In [1]: import numpy as np

In [2]: np.set_printoptions(precision=2, suppress=True, linewidth=160, floatmode="fixed")

In [3]: def rd(a):
   ...:     return np.round(a, 2) + 0
   ...: 

In [4]: data = np.array([[-1.57, 1.23, -2.54, -0.33],
   ...:     [-1.01, 0.85, 1.31, 0.11],
   ...:     [0.37, -0.27, -0.64, 0.39],
   ...:     [-0.47, 0.31, -3.55, -0.43],
   ...:     [3.02, -2.5, 3.88, -0.62]])

In [5]: # null space of dimension 1

In [6]: print(np.allclose(data[:-1].T @ np.linalg.lstsq(data[:-1].T, data[-1])[0], data[-1]))
True

In [7]: np.unique(data.round(6), axis=0).shape
Out[7]: (5, 4)

In [8]: np.abs(np.diag(np.linalg.qr(data)[1])) > 1e-9
Out[8]: array([ True,  True,  True, False])

In [9]: rd(data @ np.linalg.pinv(data) @ data)
Out[9]: 
array([[-1.57,  1.23, -2.54, -0.33],
       [-1.01,  0.85,  1.31,  0.11],
       [ 0.37, -0.27, -0.64,  0.39],
       [-0.47,  0.31, -3.55, -0.43],
       [ 3.02, -2.50,  3.88, -0.62]])

In [10]: left, s, vt = np.linalg.svd(data)

In [11]: vecs = vt[:(s > 1e-8).sum()]

In [12]: rng = np.random.default_rng(536)

In [13]: x0 = data[2] + 3 * data[1] + rng.integers(2) * np.eye(4)[0]

In [14]: rd(x0)
Out[14]: array([-1.66,  2.28,  3.29,  0.72])

In [15]: rd(vecs.T @ vecs)
Out[15]: 
array([[ 0.60, -0.49,  0.00,  0.05],
       [-0.49,  0.41,  0.01,  0.06],
       [ 0.00,  0.01,  1.00,  0.00],
       [ 0.05,  0.06,  0.00,  0.99]])

In [16]: np.allclose(vecs.T @ vecs @ x0, x0)
Out[16]: False

In [17]: np.linalg.matrix_rank(np.vstack([data, x0]))
Out[17]: np.int64(4)

In [18]: A = np.loadtxt("block1.csv", delimiter=",")

In [19]: A
Out[19]: 
array([[3.00, 0.00, 0.00, 2.00, 0.00, 4.00],
       [1.00, 0.00, 2.00, 2.00, 1.00, 3.00],
       [1.00, 0.00, 2.00, 2.00, 1.00, 3.00],
       [0.00, 3.00, 0.00, 0.00, 6.00, 4.00],
       [2.00, 0.00, 0.00, 0.00, 1.00, 5.00],
       [0.00, 2.00, 0.00, 0.00, 7.00, 5.00],
       [2.00, 0.00, 2.00, 3.00, 0.00, 3.00],
       [0.00, 2.00, 2.00, 1.00, 3.00, 3.00],
       [3.00, 0.00, 0.00, 0.00, 0.00, 5.00],
       [1.00, 0.00, 2.00, 2.00, 1.00, 3.00],
       [2.00, 0.00, 4.00, 5.00, 0.00, 2.00],
       [0.00, 2.00, 2.00, 1.00, 3.00, 3.00],
       [3.00, 0.00, 6.00, 8.00, 0.00, 1.00],
       [0.00, 5.00, 4.00, 2.00, 4.00, 2.00],
       [0.00, 4.00, 6.00, 5.00, 1.00, 1.00],
       [0.00, 3.00, 4.00, 3.00, 2.00, 2.00],
       [0.00, 5.00, 4.00, 2.00, 4.00, 2.00],
       [0.00, 1.00, 0.00, 0.00, 4.00, 4.00],
       [0.00, 6.00, 6.00, 4.00, 3.00, 1.00],
       [0.00, 6.00, 6.00, 4.00, 3.00, 1.00]])

In [20]: # row 2 repeats row 1

In [21]: left, s, vt = np.linalg.svd(A, full_matrices=False)

In [22]: rd(np.cumsum(s ** 2) / np.sum(s ** 2))
Out[22]: array([0.66, 0.85, 0.98, 0.99, 1.00, 1.00])

In [23]: print(np.abs(left[:, 0]).round(6).argmax())
18

In [24]: rd(np.sqrt((s ** 2).sum())), rd(np.linalg.norm(A))
Out[24]: (np.float64(31.75), np.float64(31.75))

In [25]: rd(np.abs(vt[0]))
Out[25]: array([0.11, 0.43, 0.54, 0.45, 0.40, 0.39])

In [26]: rd(s)
Out[26]: array([25.80, 13.75, 11.42,  4.09,  2.29,  1.01])

In [27]: rd(left.T @ A @ vt.T)
Out[27]: 
array([[25.80,  0.00,  0.00,  0.00,  0.00,  0.00],
       [ 0.00, 13.75,  0.00,  0.00,  0.00,  0.00],
       [ 0.00,  0.00, 11.42,  0.00,  0.00,  0.00],
       [ 0.00,  0.00,  0.00,  4.09,  0.00,  0.00],
       [ 0.00,  0.00,  0.00,  0.00,  2.29,  0.00],
       [ 0.00,  0.00,  0.00,  0.00,  0.00,  1.01]])

In [28]: (s > 1e-8).sum()
Out[28]: np.int64(6)
